>>> import numpy as np
>>> np.set_printoptions(precision=3, suppress=True, linewidth=120)
>>> rnd = lambda a: np.round(a, 3) + 0
>>> F = np.load("sample16.npy")
>>> print(F)
[[  5  -3   6   0   4   0   7   3   0  -2  -4]
 [ -5  -4   2  -1  -3  -5   2  -3  -1  -7  -2]
 [  9   3   0   0   6   6   0   6   0   9   0]
 [ -7   0   0   3  -5  -3   1  -6   3  -8   2]
 [ -9  -3   0   0  -6  -6   0  -6   0  -9   0]
 [  3  -6   2  -7   3  -3   0   5  -7   3  -6]
 [ -6  -9  -2 -11  -3  -9  -6   1 -11   0  -6]
 [-12  -4  -2  -2  -8  -8  -3  -7  -2  -9   0]
 [ 16  10   4  10  10  14   8   6  10   8   4]
 [  0   7   2  11  -1   5   6  -5  11  -6   6]]
>>> print(np.linalg.cond(F) > 100)
True
>>> print([round(float(x), 3) for x in np.linalg.svd(F, compute_uv=False)[:3]])
[49.414, 33.432, 14.749]
>>> rank = np.linalg.matrix_rank(F)
>>> print(rank)
3
>>> ns = np.linalg.svd(F)[2][rank:].T
>>> print(ns.shape)
(11, 8)
>>> print(np.linalg.matrix_rank(F.T @ F), np.linalg.matrix_rank(F @ F.T))
3 3
>>> A2 = F / np.linalg.norm(F, axis=1, keepdims=True)
>>> C2 = A2 @ A2.T
>>> print(np.argwhere(np.triu(np.abs(C2) > 0.95, 1)))
[[2 4]
 [2 7]
 [4 7]]
>>> print((np.abs(C2) > 0.9).astype(int))
[[1 0 0 0 0 0 0 0 0 0]
 [0 1 1 0 1 0 0 0 0 0]
 [0 1 1 1 1 0 0 1 0 0]
 [0 0 1 1 1 0 0 0 0 0]
 [0 1 1 1 1 0 0 1 0 0]
 [0 0 0 0 0 1 0 0 0 0]
 [0 0 0 0 0 0 1 0 0 0]
 [0 0 1 0 1 0 0 1 0 0]
 [0 0 0 0 0 0 0 0 1 0]
 [0 0 0 0 0 0 0 0 0 1]]
>>> print((C2 - 2 * np.eye(10)).round(6).argmax(axis=1))
[5 4 8 4 7 6 5 4 2 8]
>>> def softmax(z):
...     e = np.exp(z - z.max(axis=-1, keepdims=True))
...     return e / e.sum(axis=-1, keepdims=True)
... 
>>> print(rnd(softmax(F[3] + -2)))
[0.    0.019 0.019 0.384 0.    0.001 0.052 0.    0.384 0.    0.141]
>>> print(rnd(softmax(10 * F[3])))
[0.  0.  0.  0.5 0.  0.  0.  0.  0.5 0.  0. ]
>>> print(rnd(softmax(F[3])))
[0.    0.019 0.019 0.384 0.    0.001 0.052 0.    0.384 0.    0.141]
>>> scores = F @ F.T / np.sqrt(11)
>>> print(softmax(scores).round(6).argmax(axis=1))
[0 7 8 7 7 6 6 7 8 9]
>>> print(rnd(softmax(scores)[3] @ F))
[-11.999  -4.     -2.     -2.     -8.     -8.     -2.999  -7.     -2.     -9.      0.   ]
>>> print(rnd(softmax(scores)))
[[0.918 0.    0.    0.    0.    0.    0.    0.    0.082 0.   ]
 [0.    0.    0.    0.    0.    0.    0.    1.    0.    0.   ]
 [0.    0.    0.    0.    0.    0.    0.    0.    1.    0.   ]
 [0.    0.    0.    0.    0.    0.    0.    1.    0.    0.   ]
 [0.    0.    0.    0.    0.    0.    0.    1.    0.    0.   ]
 [0.    0.    0.    0.    0.    0.047 0.953 0.    0.    0.   ]
 [0.    0.    0.    0.    0.    0.    1.    0.    0.    0.   ]
 [0.    0.    0.    0.    0.    0.    0.    1.    0.    0.   ]
 [0.    0.    0.    0.    0.    0.    0.    0.    1.    0.   ]
 [0.    0.    0.    0.    0.    0.    0.    0.    0.    1.   ]]
>>> U, sigma, vt = np.linalg.svd(F)
>>> print(np.argmax(sigma[:-1] / (sigma[1:] + 1e-6)) + 1)
3
>>> print(rnd(sigma))
[49.414 33.432 14.749  0.     0.     0.     0.     0.     0.     0.   ]
>>> A2 = U[:, :3] @ np.diag(sigma[:3]) @ vt[:3]
>>> print(rnd(A2))
[[  5.  -3.   6.   0.   4.   0.   7.   3.   0.  -2.  -4.]
 [ -5.  -4.   2.  -1.  -3.  -5.   2.  -3.  -1.  -7.  -2.]
 [  9.   3.   0.   0.   6.   6.   0.   6.   0.   9.   0.]
 [ -7.   0.   0.   3.  -5.  -3.   1.  -6.   3.  -8.   2.]
 [ -9.  -3.   0.   0.  -6.  -6.   0.  -6.   0.  -9.   0.]
 [  3.  -6.   2.  -7.   3.  -3.   0.   5.  -7.   3.  -6.]
 [ -6.  -9.  -2. -11.  -3.  -9.  -6.   1. -11.   0.  -6.]
 [-12.  -4.  -2.  -2.  -8.  -8.  -3.  -7.  -2.  -9.   0.]
 [ 16.  10.   4.  10.  10.  14.   8.   6.  10.   8.   4.]
 [  0.   7.   2.  11.  -1.   5.   6.  -5.  11.  -6.   6.]]
>>> print(np.linalg.matrix_rank(A2))
3
>>> print(rnd(np.linalg.norm(F - A2, 2)), rnd(sigma[3]))
0.0 0.0
>>> print(np.linalg.matrix_rank(F, rtol=0.05))
3
>>> print(rnd(np.linalg.norm(F - A2) / np.linalg.norm(F)))
0.0
>>> print(rnd(np.abs(F - A2).max()))
0.0
>>> arr = np.load("m.npy")
>>> print(arr)
[[13 15 12  6  5  6  9 12]
 [15 18 15  9  6  9  9 15]
 [12 15 13  9  5  9  6 13]
 [ 6  9  9  9  3  9  0  9]
 [ 5  6  5  3  2  3  3  5]
 [ 6  9  9  9  3  9  0  9]
 [ 9  9  6  0  3  0  9  6]
 [12 15 13  9  5  9  6 13]]
>>> print(np.linalg.matrix_rank(arr, rtol=0.1))
2
>>> U, sigma, vt = np.linalg.svd(arr)
>>> print(rnd(sigma))
[71.862 14.138  0.     0.     0.     0.     0.     0.   ]
>>> print(np.argmax(sigma[:-1] / (sigma[1:] + 1e-6)) + 1)
2
>>> A2 = U[:, :2] @ np.diag(sigma[:2]) @ vt[:2]
>>> print(np.linalg.matrix_rank(arr, rtol=0.05))
2
>>> print(np.linalg.matrix_rank(A2))
2
>>> print(rnd(A2))
[[13. 15. 12.  6.  5.  6.  9. 12.]
 [15. 18. 15.  9.  6.  9.  9. 15.]
 [12. 15. 13.  9.  5.  9.  6. 13.]
 [ 6.  9.  9.  9.  3.  9.  0.  9.]
 [ 5.  6.  5.  3.  2.  3.  3.  5.]
 [ 6.  9.  9.  9.  3.  9.  0.  9.]
 [ 9.  9.  6.  0.  3.  0.  9.  6.]
 [12. 15. 13.  9.  5.  9.  6. 13.]]
>>> rng = np.random.default_rng(5205)
>>> z = rng.permutation(8)
>>> print(z)
[1 0 5 6 4 2 3 7]
>>> A2 = arr[z][:, z]
>>> print(np.allclose(A2, arr))
False
>>> print(rnd(np.linalg.det(A2)), rnd(np.linalg.det(arr[z])))
0.0 0.0
>>> print(np.diag(A2))
[18 13  9  9  2 13  9 13]
>>> U, sigma, vt = np.linalg.svd(arr)
>>> vecs = vt[:(sigma > 1e-8).sum()]
>>> vec = arr[6] + 3 * arr[5] + rng.integers(2) * np.eye(8)[4]
>>> print(vec)
[27. 36. 33. 27. 12. 27.  9. 33.]
>>> print(np.allclose(vecs.T @ vecs @ vec, vec))
True
>>> print(np.linalg.matrix_rank(np.vstack([arr, vec])))
2
>>> print(rnd(np.linalg.norm(vec - vecs.T @ vecs @ vec)))
0.0
>>> A2 = arr / np.sqrt((arr ** 2).mean(axis=1, keepdims=True))
>>> print(np.linalg.matrix_rank(arr - arr.mean(axis=1, keepdims=True)))
2
>>> print(rnd(np.linalg.norm(A2, axis=1)))
[2.828 2.828 2.828 2.828 2.828 2.828 2.828 2.828]
>>> A2 = np.array([[0, -2, 0, 1, 2],
...     [-2, 0, 2, 1, -2],
...     [0, 2, 1, -1, 0],
...     [2, 0, 1, 1, -2],
...     [-2, -2, -2, -1, 0]])
>>> X = np.triu(A2, 1)
>>> print(X)
[[ 0 -2  0  1  2]
 [ 0  0  2  1 -2]
 [ 0  0  0 -1  0]
 [ 0  0  0  0 -2]
 [ 0  0  0  0  0]]
>>> U, sigma, vt = np.linalg.svd(X)
>>> print(rnd(sigma))
[3.864 2.524 1.035 0.792 0.   ]
>>> print(np.argmax(sigma[:-1] / (sigma[1:] + 1e-6)) + 1)
4
>>> A2 = U[:, :4] @ np.diag(sigma[:4]) @ vt[:4]
>>> print(rnd(np.linalg.norm(X - A2, 2)), sigma[4])
0.0 0.0
>>> print(rnd(np.linalg.norm(X - A2) / np.linalg.norm(X)))
0.0
>>> print(rnd(A2))
[[ 0. -2.  0.  1.  2.]
 [ 0.  0.  2.  1. -2.]
 [ 0.  0.  0. -1.  0.]
 [ 0.  0.  0.  0. -2.]
 [ 0.  0.  0.  0.  0.]]
